$ python -q
>>> import numpy as np
>>> np.set_printoptions(precision=2, suppress=True, linewidth=200, floatmode="fixed")
>>> f = np.array([1, 1, 1, -1, -1, -3])
>>> v = np.array([3, 2, 0, 1, 2, 0, 0, 1, 0, 1])
>>> W0 = f[:, None] + v[None, :]
>>> W0
array([[ 4,  3,  1,  2,  3,  1,  1,  2,  1,  2],
       [ 4,  3,  1,  2,  3,  1,  1,  2,  1,  2],
       [ 4,  3,  1,  2,  3,  1,  1,  2,  1,  2],
       [ 2,  1, -1,  0,  1, -1, -1,  0, -1,  0],
       [ 2,  1, -1,  0,  1, -1, -1,  0, -1,  0],
       [ 0, -1, -3, -2, -1, -3, -3, -2, -3, -2]])
>>> Uu, sigma, vt = np.linalg.svd(W0)
>>> evecs = vt[:(sigma > 1e-8).sum()]
>>> rng = np.random.default_rng(6385)
>>> vec = W0[3] + 3 * W0[0] + rng.integers(2) * np.eye(10)[6]
>>> vec
array([14.00, 10.00,  2.00,  6.00, 10.00,  2.00,  2.00,  6.00,  2.00,  6.00])
>>> np.diag(evecs.T @ evecs)
array([0.50, 0.20, 0.20, 0.10, 0.20, 0.20, 0.20, 0.10, 0.20, 0.10])
>>> np.round(evecs.T @ evecs, 2) + 0
array([[ 0.50,  0.30, -0.10,  0.10,  0.30, -0.10, -0.10,  0.10, -0.10,  0.10],
       [ 0.30,  0.20,  0.00,  0.10,  0.20,  0.00,  0.00,  0.10,  0.00,  0.10],
       [-0.10,  0.00,  0.20,  0.10,  0.00,  0.20,  0.20,  0.10,  0.20,  0.10],
       [ 0.10,  0.10,  0.10,  0.10,  0.10,  0.10,  0.10,  0.10,  0.10,  0.10],
       [ 0.30,  0.20,  0.00,  0.10,  0.20,  0.00,  0.00,  0.10,  0.00,  0.10],
       [-0.10,  0.00,  0.20,  0.10,  0.00,  0.20,  0.20,  0.10,  0.20,  0.10],
       [-0.10,  0.00,  0.20,  0.10,  0.00,  0.20,  0.20,  0.10,  0.20,  0.10],
       [ 0.10,  0.10,  0.10,  0.10,  0.10,  0.10,  0.10,  0.10,  0.10,  0.10],
       [-0.10,  0.00,  0.20,  0.10,  0.00,  0.20,  0.20,  0.10,  0.20,  0.10],
       [ 0.10,  0.10,  0.10,  0.10,  0.10,  0.10,  0.10,  0.10,  0.10,  0.10]])
>>> ang = np.radians(135)
>>> r_ = np.eye(10)
>>> r_[3, 3] = r_[0, 0] = np.cos(ang)
>>> r_[3, 0], r_[0, 3] = -np.sin(ang), np.sin(ang)
>>> r_
array([[-0.71,  0.00,  0.00,  0.71,  0.00,  0.00,  0.00,  0.00,  0.00,  0.00],
       [ 0.00,  1.00,  0.00,  0.00,  0.00,  0.00,  0.00,  0.00,  0.00,  0.00],
       [ 0.00,  0.00,  1.00,  0.00,  0.00,  0.00,  0.00,  0.00,  0.00,  0.00],
       [-0.71,  0.00,  0.00, -0.71,  0.00,  0.00,  0.00,  0.00,  0.00,  0.00],
       [ 0.00,  0.00,  0.00,  0.00,  1.00,  0.00,  0.00,  0.00,  0.00,  0.00],
       [ 0.00,  0.00,  0.00,  0.00,  0.00,  1.00,  0.00,  0.00,  0.00,  0.00],
       [ 0.00,  0.00,  0.00,  0.00,  0.00,  0.00,  1.00,  0.00,  0.00,  0.00],
       [ 0.00,  0.00,  0.00,  0.00,  0.00,  0.00,  0.00,  1.00,  0.00,  0.00],
       [ 0.00,  0.00,  0.00,  0.00,  0.00,  0.00,  0.00,  0.00,  1.00,  0.00],
       [ 0.00,  0.00,  0.00,  0.00,  0.00,  0.00,  0.00,  0.00,  0.00,  1.00]])
>>> B = W0 @ r_.T
>>> np.allclose(W0 @ W0.T, B @ B.T)
True
>>> B
array([[-1.41,  3.00,  1.00, -4.24,  3.00,  1.00,  1.00,  2.00,  1.00,  2.00],
       [-1.41,  3.00,  1.00, -4.24,  3.00,  1.00,  1.00,  2.00,  1.00,  2.00],
       [-1.41,  3.00,  1.00, -4.24,  3.00,  1.00,  1.00,  2.00,  1.00,  2.00],
       [-1.41,  1.00, -1.00, -1.41,  1.00, -1.00, -1.00,  0.00, -1.00,  0.00],
       [-1.41,  1.00, -1.00, -1.41,  1.00, -1.00, -1.00,  0.00, -1.00,  0.00],
       [-1.41, -1.00, -3.00,  1.41, -1.00, -3.00, -3.00, -2.00, -3.00, -2.00]])
>>> np.abs(B - W0).max(axis=0)
array([5.41, 0.00, 0.00, 6.24, 0.00, 0.00, 0.00, 0.00, 0.00, 0.00])
>>> np.linalg.cond(W0) > 100
np.True_
>>> np.linalg.matrix_rank(W0, rtol=0.1)
np.int64(2)
>>> round(np.linalg.norm(W0, 2) / np.linalg.norm(W0), 2)
np.float64(0.89)
>>> np.unique(W0.round(6), axis=0).shape
(3, 10)
>>> np.abs(np.diag(np.linalg.qr(W0)[1])) > 1e-9
array([ True,  True, False, False, False, False])
>>> np.allclose(W0[:-1].T @ np.linalg.lstsq(W0[:-1].T, W0[-1])[0], W0[-1])
True
>>> round(np.trace(np.linalg.pinv(W0) @ W0), 2)
np.float64(2.0)
>>> np.linalg.lstsq(W0[:-1].T, W0[-1])[2]
np.int32(2)
>>> def softmax(z):
...     e = np.exp(z - z.max(axis=-1, keepdims=True))
...     return e / e.sum(axis=-1, keepdims=True)
... 
>>> softmax(W0).sum(axis=1)
array([1.00, 1.00, 1.00, 1.00, 1.00, 1.00])
>>> softmax(W0[1])
array([0.43, 0.16, 0.02, 0.06, 0.16, 0.02, 0.02, 0.06, 0.02, 0.06])
>>> scores = W0 @ W0.T / np.sqrt(10)
>>> softmax(scores)[1] @ W0
array([4.00, 3.00, 1.00, 2.00, 3.00, 1.00, 1.00, 2.00, 1.00, 2.00])
>>> np.round(softmax(scores), 2) + 0
array([[0.33, 0.33, 0.33, 0.00, 0.00, 0.00],
       [0.33, 0.33, 0.33, 0.00, 0.00, 0.00],
       [0.33, 0.33, 0.33, 0.00, 0.00, 0.00],
       [0.17, 0.17, 0.17, 0.17, 0.17, 0.17],
       [0.17, 0.17, 0.17, 0.17, 0.17, 0.17],
       [0.00, 0.00, 0.00, 0.00, 0.00, 1.00]])
>>> feats = np.diag(np.array([1, 9, 2, 8, 7, 5, 9, 8]))
>>> feats
array([[1, 0, 0, 0, 0, 0, 0, 0],
       [0, 9, 0, 0, 0, 0, 0, 0],
       [0, 0, 2, 0, 0, 0, 0, 0],
       [0, 0, 0, 8, 0, 0, 0, 0],
       [0, 0, 0, 0, 7, 0, 0, 0],
       [0, 0, 0, 0, 0, 5, 0, 0],
       [0, 0, 0, 0, 0, 0, 9, 0],
       [0, 0, 0, 0, 0, 0, 0, 8]])
>>> np.flatnonzero(np.linalg.matrix_power((feats != 0) + (feats.T != 0) + np.eye(8), 8)[6])
array([6])
>>> np.sort(np.linalg.eigvals(feats).real)
array([1.00, 2.00, 5.00, 7.00, 8.00, 8.00, 9.00, 9.00])
>>> (feats != 0).astype(int)
array([[1, 0, 0, 0, 0, 0, 0, 0],
       [0, 1, 0, 0, 0, 0, 0, 0],
       [0, 0, 1, 0, 0, 0, 0, 0],
       [0, 0, 0, 1, 0, 0, 0, 0],
       [0, 0, 0, 0, 1, 0, 0, 0],
       [0, 0, 0, 0, 0, 1, 0, 0],
       [0, 0, 0, 0, 0, 0, 1, 0],
       [0, 0, 0, 0, 0, 0, 0, 1]])
